% python3 -q
>>> import numpy as np
>>> from numpy import linalg as LA
>>> np.set_printoptions(precision=1, suppress=True, linewidth=140, sign=" ")
>>> feats = np.load("run18.npy")
>>> feats
array([[  0,   0,   0],
       [ -4, -10,   3],
       [  0,   0,   0],
       [  0,   0,   0],
       [  0,   0,   0],
       [  2,  -5,   7],
       [  1,   0,   3],
       [  0,   0,   0],
       [ -4,  -5,   2],
       [  0,   0,   0],
       [  0,   0,   0],
       [ -4, -10,   3],
       [  2,  -5,   7],
       [  1,  -5,   4]])
>>> proj = feats @ LA.solve(feats.T @ feats, feats.T)
>>> np.round(LA.eigvalsh(proj), 1) + 0
array([ 0.,  0.,  0.,  0.,  0.,  0.,  0.,  0.,  0.,  0.,  0.,  1.,  1.,  1.])
>>> B = np.array([[0.2, 0.3], [0.0, -1.5], [0.6, 1.1], [1.0, 0.5], [0.7, 0.4]])
>>> W2 = np.array([[2.3, -0.9, 0.8, 1.3, 0.3, 0.7, 0.5, 0.4, -0.6],
...     [0.9, -0.4, -0.4, -1.8, -1.1, 2.2, 1.0, -0.5, -1.6]])
>>> K = B @ W2
>>> K.round(1) + 0
array([[ 0.7, -0.3,  0. , -0.3, -0.3,  0.8,  0.4, -0.1, -0.6],
       [-1.4,  0.6,  0.6,  2.7,  1.6, -3.3, -1.5,  0.8,  2.4],
       [ 2.4, -1. ,  0. , -1.2, -1. ,  2.8,  1.4, -0.3, -2.1],
       [ 2.8, -1.1,  0.6,  0.4, -0.3,  1.8,  1. ,  0.2, -1.4],
       [ 2. , -0.8,  0.4,  0.2, -0.2,  1.4,  0.8,  0.1, -1.1]])
>>> LA.cond(K) > 100
np.True_
>>> round(float(LA.norm(K, 2) / LA.norm(K)), 1)
0.9
>>> LA.matrix_rank(K, rtol=0.1)
np.int64(2)
>>> ang = np.radians(120)
>>> r_ = np.eye(9)
>>> r_[6, 6] = r_[3, 3] = np.cos(ang)
>>> r_[6, 3], r_[3, 6] = -np.sin(ang), np.sin(ang)
>>> r_
array([[ 1. ,  0. ,  0. ,  0. ,  0. ,  0. ,  0. ,  0. ,  0. ],
       [ 0. ,  1. ,  0. ,  0. ,  0. ,  0. ,  0. ,  0. ,  0. ],
       [ 0. ,  0. ,  1. ,  0. ,  0. ,  0. ,  0. ,  0. ,  0. ],
       [ 0. ,  0. ,  0. , -0.5,  0. ,  0. ,  0.9,  0. ,  0. ],
       [ 0. ,  0. ,  0. ,  0. ,  1. ,  0. ,  0. ,  0. ,  0. ],
       [ 0. ,  0. ,  0. ,  0. ,  0. ,  1. ,  0. ,  0. ,  0. ],
       [ 0. ,  0. ,  0. , -0.9,  0. ,  0. , -0.5,  0. ,  0. ],
       [ 0. ,  0. ,  0. ,  0. ,  0. ,  0. ,  0. ,  1. ,  0. ],
       [ 0. ,  0. ,  0. ,  0. ,  0. ,  0. ,  0. ,  0. ,  1. ]])
>>> B = K @ r_.T
>>> np.round(LA.det(r_), 1), np.trace(r_)
(np.float64(1.0), np.float64(6.0))
>>> np.round(LA.svd(K, compute_uv=False), 1) + 0, np.round(LA.svd(B, compute_uv=False), 1) + 0
(array([ 8.5,  3.1,  0. ,  0. ,  0. ]), array([ 8.5,  3.1,  0. ,  0. ,  0. ]))
>>> B = r_ / np.sqrt((r_ ** 2).mean(axis=1, keepdims=True))
>>> LA.matrix_rank(r_ - r_.mean(axis=1, keepdims=True))
np.int64(8)
>>> B[3]
array([ 0. ,  0. ,  0. , -1.5,  0. ,  0. ,  2.6,  0. ,  0. ])
>>> np.round(r_ - r_.mean(axis=1, keepdims=True), 1) + 0
array([[ 0.9, -0.1, -0.1, -0.1, -0.1, -0.1, -0.1, -0.1, -0.1],
       [-0.1,  0.9, -0.1, -0.1, -0.1, -0.1, -0.1, -0.1, -0.1],
       [-0.1, -0.1,  0.9, -0.1, -0.1, -0.1, -0.1, -0.1, -0.1],
       [ 0. ,  0. ,  0. , -0.5,  0. ,  0. ,  0.8,  0. ,  0. ],
       [-0.1, -0.1, -0.1, -0.1,  0.9, -0.1, -0.1, -0.1, -0.1],
       [-0.1, -0.1, -0.1, -0.1, -0.1,  0.9, -0.1, -0.1, -0.1],
       [ 0.2,  0.2,  0.2, -0.7,  0.2,  0.2, -0.3,  0.2,  0.2],
       [-0.1, -0.1, -0.1, -0.1, -0.1, -0.1, -0.1,  0.9, -0.1],
       [-0.1, -0.1, -0.1, -0.1, -0.1, -0.1, -0.1, -0.1,  0.9]])
>>> mat = np.loadtxt("test15.csv", delimiter=",")
>>> mat.round(1) + 0
array([[ 0.9, -0.1, -0.2, -0.2,  0. ,  0. , -0.2, -0.1, -0.2],
       [-0.1,  1. , -0.1, -0.1,  0. ,  0. , -0.1, -0.1, -0.1],
       [-0.2, -0.1,  0.6, -0.4,  0. ,  0. , -0.4, -0.2, -0.4],
       [-0.2, -0.1, -0.4,  0.6,  0. ,  0. , -0.4, -0.2, -0.4],
       [ 0. ,  0. ,  0. ,  0. ,  1. ,  0. ,  0. ,  0. ,  0. ],
       [ 0. ,  0. ,  0. ,  0. ,  0. ,  1. ,  0. ,  0. ,  0. ],
       [-0.2, -0.1, -0.4, -0.4,  0. ,  0. ,  0.6, -0.2, -0.4],
       [-0.1, -0.1, -0.2, -0.2,  0. ,  0. , -0.2,  0.9, -0.2],
       [-0.2, -0.1, -0.4, -0.4,  0. ,  0. , -0.4, -0.2,  0.6]])
>>> # equal to its transpose
>>> np.round(LA.norm(mat) ** 2 / LA.norm(mat, 2) ** 2, 1)
np.float64(9.0)
>>> np.round(LA.norm(mat, "nuc"), 1)
np.float64(9.0)
>>> round(LA.norm(mat[5] - mat[0]), 1)
np.float64(1.4)
>>> rng = np.random.default_rng(20)
>>> labels = rng.permutation(9)
>>> labels
array([ 7,  6,  4,  0,  8,  3,  2,  1,  5])
>>> B = mat[labels][:, labels]
>>> np.allclose(B, mat)
False
>>> np.diag(B)
array([ 0.9,  0.6,  1. ,  0.9,  0.6,  0.6,  0.6,  1. ,  1. ])
>>> round(float(LA.det(B)), 1), round(float(LA.det(mat[labels])), 1)
(-1.0, -1.0)
>>> np.trace(B)
np.float64(7.0)
>>> m1 = np.load("layer10.npy")
>>> m1.round(1) + 0
array([[ 0.4, -0.2,  0.4,  0.2],
       [-0.2,  0. , -0.2,  0. ],
       [ 0.4, -0.2,  0.4,  0.2],
       [ 0.2,  0. ,  0.2,  0. ]])
>>> # applying it twice changes nothing
>>> round(np.abs(LA.eigvals(m1)).max(), 1)
np.float64(1.0)
>>> np.trace(m1)
np.float64(1.0)
>>> np.allclose(m1, m1.T)
True
>>> np.round(LA.det(m1), 1)
np.float64(0.0)
>>> np.round(m1 @ m1, 1) + 0
array([[ 0.4, -0.2,  0.4,  0.2],
       [-0.2,  0. , -0.2,  0. ],
       [ 0.4, -0.2,  0.4,  0.2],
       [ 0.2,  0. ,  0.2,  0. ]])
>>> np.allclose(m1 @ m1.T, m1.T @ m1)
True
>>> left, s, Vh = LA.svd(m1)
>>> V = Vh[:(s > 1e-8).sum()]
>>> x = m1[0] + -3 * m1[2] + rng.integers(2) * np.eye(4)[3]
>>> x
array([-0.9,  0.3, -0.9,  0.7])
>>> np.round(np.diag(V.T @ V), 1) + 0
array([ 0.4,  0. ,  0.4,  0. ])
>>> np.round(LA.norm(x - V.T @ V @ x), 1)
np.float64(1.0)
>>> np.allclose(V.T @ V @ x, x)
False
>>> left, s, Vh = LA.svd(m1)
>>> s.round(1) + 0
array([ 1.,  0.,  0.,  0.])
>>> B = left[:, :1] @ np.diag(s[:1]) @ Vh[:1]
>>> LA.matrix_rank(B)
np.int64(1)
>>> round(float(LA.norm(m1 - B) / LA.norm(m1)), 1)
0.0
>>> G = mat.T @ mat
>>> G.round(1) + 0
array([[ 1.,  0.,  0.,  0.,  0.,  0.,  0.,  0.,  0.],
       [ 0.,  1.,  0.,  0.,  0.,  0.,  0.,  0.,  0.],
       [ 0.,  0.,  1.,  0.,  0.,  0.,  0.,  0.,  0.],
       [ 0.,  0.,  0.,  1.,  0.,  0.,  0.,  0.,  0.],
       [ 0.,  0.,  0.,  0.,  1.,  0.,  0.,  0.,  0.],
       [ 0.,  0.,  0.,  0.,  0.,  1.,  0.,  0.,  0.],
       [ 0.,  0.,  0.,  0.,  0.,  0.,  1.,  0.,  0.],
       [ 0.,  0.,  0.,  0.,  0.,  0.,  0.,  1.,  0.],
       [ 0.,  0.,  0.,  0.,  0.,  0.,  0.,  0.,  1.]])
>>> np.allclose(G, G.T)
True
>>> (mat @ mat.T).shape
(9, 9)
>>> np.trace(G), (mat ** 2).sum()
(np.float64(9.0), np.float64(9.0))
>>> W0 = np.eye(6, dtype=int)[rng.permutation(6)] * np.array([1, 1, 1, 3, -1, -1])
>>> W0
array([[ 0,  0,  1,  0,  0,  0],
       [ 0,  1,  0,  0,  0,  0],
       [ 0,  0,  0,  0,  0, -1],
       [ 0,  0,  0,  0, -1,  0],
       [ 1,  0,  0,  0,  0,  0],
       [ 0,  0,  0,  3,  0,  0]])
>>> # splits into 2 blocks
>>> w1 = np.array([[2, 3], [0, 0], [-2, 0], [-3, -3], [0, -1], [1, 0]])
>>> c = np.array([0, 2])
>>> hid = np.maximum(W0 @ w1 + c, 0)
>>> LA.matrix_rank(hid)
np.int64(2)
>>> W2 = np.array([[-1, -2, 5], [2, -5, 1]])
>>> hid @ W2
array([[  4, -10,   2],
       [  4, -10,   2],
       [  4, -10,   2],
       [  6, -15,   3],
       [  8, -29,  15],
       [  0,   0,   0]])
